% python3 -q
>>> import numpy as np
>>> from numpy import linalg as LA
>>> np.set_printoptions(precision=2, suppress=True, linewidth=100, sign=" ")
>>> data = np.arange(30).reshape(5, 6) + 3
>>> data
array([[  3,   4,   5,   6,   7,   8],
       [  9,  10,  11,  12,  13,  14],
       [ 15,  16,  17,  18,  19,  20],
       [ 21,  22,  23,  24,  25,  26],
       [ 27,  28,  29,  30,  31,  32]])
>>> data.reshape(2, -1)
array([[  3,   4,   5,   6,   7,   8,   9,  10,  11,  12,  13,  14,  15,  16,  17],
       [ 18,  19,  20,  21,  22,  23,  24,  25,  26,  27,  28,  29,  30,  31,  32]])
>>> data.reshape(-1, 2)
array([[  3,   4],
       [  5,   6],
       [  7,   8],
       [  9,  10],
       [ 11,  12],
       [ 13,  14],
       [ 15,  16],
       [ 17,  18],
       [ 19,  20],
       [ 21,  22],
       [ 23,  24],
       [ 25,  26],
       [ 27,  28],
       [ 29,  30],
       [ 31,  32]])
>>> blk = data.reshape(5, 2, -1)
>>> np.swapaxes(blk, 1, 2)[0]
array([[ 3,  6],
       [ 4,  7],
       [ 5,  8]])
>>> blk.shape
(5, 2, 3)
>>> np.einsum("ihd,jhd->hij", blk, blk).shape
(2, 5, 5)
>>> np.einsum("ihd,ihd->ih", blk, blk)
array([[   50,   149],
       [  302,   509],
       [  770,  1085],
       [ 1454,  1877],
       [ 2354,  2885]])
>>> blk[:, 0]
array([[  3,   4,   5],
       [  9,  10,  11],
       [ 15,  16,  17],
       [ 21,  22,  23],
       [ 27,  28,  29]])
>>> blk.transpose(1, 0, 2)
array([[[  3,   4,   5],
        [  9,  10,  11],
        [ 15,  16,  17],
        [ 21,  22,  23],
        [ 27,  28,  29]],

       [[  6,   7,   8],
        [ 12,  13,  14],
        [ 18,  19,  20],
        [ 24,  25,  26],
        [ 30,  31,  32]]])
